In [1]: import numpy as np

In [2]: np.set_printoptions(precision=1, suppress=True, linewidth=200)

In [3]: mat = np.loadtxt("mat.csv", delimiter=",")

In [4]: print(mat.round(1) + 0)
[[ 2.7 -0.3 -1.6  0.4  0.5 -1.6  1.6  1.5 -2.2]
 [ 1.5 -0.3 -0.8 -0.1  0.4 -0.8  1.   0.4 -1.3]
 [-0.1 -0.1 -4.4  2.3  0.9 -0.2  0.9  6.3  1.8]
 [ 0.8  1.1 -0.9  2.6 -0.5 -2.   0.   4.   0. ]]

In [5]: G = mat.T @ mat

In [6]: print(round(np.trace(G), 1), round(float((mat ** 2).sum()), 1))
129.3 129.3

In [7]: np.round(np.linalg.eigvalsh(G)[::-1], 1) + 0
Out[7]: array([96.8, 23.9,  8.6,  0. ,  0. ,  0. ,  0. ,  0. ,  0. ])

In [8]: np.linalg.matrix_rank(G)
Out[8]: np.int64(3)

In [9]: m1 = np.array([[1.0, -0.7, -1.0, -0.8, -2.3, 0.4, -0.6],
   ...:     [0.2, 1.6, 0.4, -1.4, 0.6, -0.3, 1.4],
   ...:     [-0.5, -0.5, 1.0, -0.8, -0.2, -1.8, 1.4],
   ...:     [0.3, 1.4, -0.6, -0.2, -0.3, 0.2, 0.2],
   ...:     [0.8, -0.6, -0.5, 0.8, 1.0, 1.2, 0.3],
   ...:     [0.4, -0.1, -0.3, 0.1, -0.8, -0.8, -0.3]])

In [10]: m1
Out[10]: 
array([[ 1. , -0.7, -1. , -0.8, -2.3,  0.4, -0.6],
       [ 0.2,  1.6,  0.4, -1.4,  0.6, -0.3,  1.4],
       [-0.5, -0.5,  1. , -0.8, -0.2, -1.8,  1.4],
       [ 0.3,  1.4, -0.6, -0.2, -0.3,  0.2,  0.2],
       [ 0.8, -0.6, -0.5,  0.8,  1. ,  1.2,  0.3],
       [ 0.4, -0.1, -0.3,  0.1, -0.8, -0.8, -0.3]])

In [11]: Uu, sig, Vh = np.linalg.svd(m1, full_matrices=False)

In [12]: (sig > 1e-8).sum()
Out[12]: np.int64(6)

In [13]: print(np.abs(Uu[:, 0]).round(6).argmax())
1

In [14]: sig / sig[0]
Out[14]: array([1. , 0.8, 0.7, 0.4, 0.2, 0.1])

In [15]: np.allclose(Uu * sig @ Vh, m1)
Out[15]: True

In [16]: print(round(float(np.sqrt((sig ** 2).sum())), 1), np.round(np.linalg.norm(m1), 1))
5.7 5.7

In [17]: Y = m1 / np.sqrt((m1 ** 2).mean(axis=1, keepdims=True))

In [18]: np.linalg.norm(Y, axis=1)
Out[18]: array([2.6, 2.6, 2.6, 2.6, 2.6, 2.6])

In [19]: np.linalg.matrix_rank(Y) == np.linalg.matrix_rank(m1)
Out[19]: np.True_

In [20]: feats = np.load("arr.npy")

In [21]: feats
Out[21]: 
array([[ 1.2, -0.7,  0.3, -1.2, -1.8,  0.3,  0.6],
       [-1.3,  1.7,  0.2, -2.1,  1.1,  0.6,  1.1],
       [-0.6, -0.9,  0.7, -0.1, -0.1,  0.7,  0.1],
       [ 0.5, -1. , -0.3, -2. , -1.4, -0.1,  1. ],
       [ 0. ,  2.1, -1.9, -0.8,  0.6,  0.8,  0.4],
       [ 0.9,  0.2,  1.4, -1.2, -1.8,  0. ,  0.6],
       [-0.1, -0.5,  1.3,  0. , -1. , -1.1, -0.1],
       [-0.2,  0.1, -0.9, -0.7, -0.5,  0.1,  0.3],
       [-1.2, -1.7, -0.8,  3.3, -0.5,  0.3, -1.6],
       [-0.8,  0.5,  0.6, -2.4, -1.8,  1.1,  1.2],
       [-0.5, -0.6, -0.2, -1.3,  0.3,  1.5,  0.7],
       [-1.6, -0.1,  0.2, -2.9, -0.5,  0.3,  1.4],
       [ 0.7,  0. ,  0.9,  1.3,  1.4,  1.2, -0.7],
       [-1.9, -0.1, -0.7,  0.3,  0.2,  2.3, -0.1],
       [-0.8, -0.4, -0.2,  2.3,  0.7,  0.6, -1.1],
       [-0.2,  1.9,  1. ,  1.5, -1.5,  0.7, -0.7],
       [-0.1, -0.8,  0. ,  2.9, -0.5, -0.1, -1.4]])

In [22]: Xs = feats - feats.mean(axis=0)

In [23]: vecs = np.linalg.svd(Xs)[2][:6]

In [24]: Y = Xs - Xs @ vecs.T @ vecs

In [25]: np.diag(vecs.T @ vecs)
Out[25]: array([1. , 1. , 1. , 0.8, 1. , 1. , 0.2])

In [26]: np.round(np.cov(Xs @ vecs.T, rowvar=False), 1) + 0
Out[26]: 
array([[4.5, 0. , 0. , 0. , 0. , 0. ],
       [0. , 1.7, 0. , 0. , 0. , 0. ],
       [0. , 0. , 0.9, 0. , 0. , 0. ],
       [0. , 0. , 0. , 0.5, 0. , 0. ],
       [0. , 0. , 0. , 0. , 0.5, 0. ],
       [0. , 0. , 0. , 0. , 0. , 0.3]])

In [27]: print(np.linalg.norm(Y, axis=1).round(6).argmax())
1

In [28]: print((Xs @ vecs.T).std(axis=0))
[2.1 1.3 0.9 0.7 0.7 0.6]

In [29]: np.round(Y.std(axis=0), 1) + 0
Out[29]: array([0., 0., 0., 0., 0., 0., 0.])
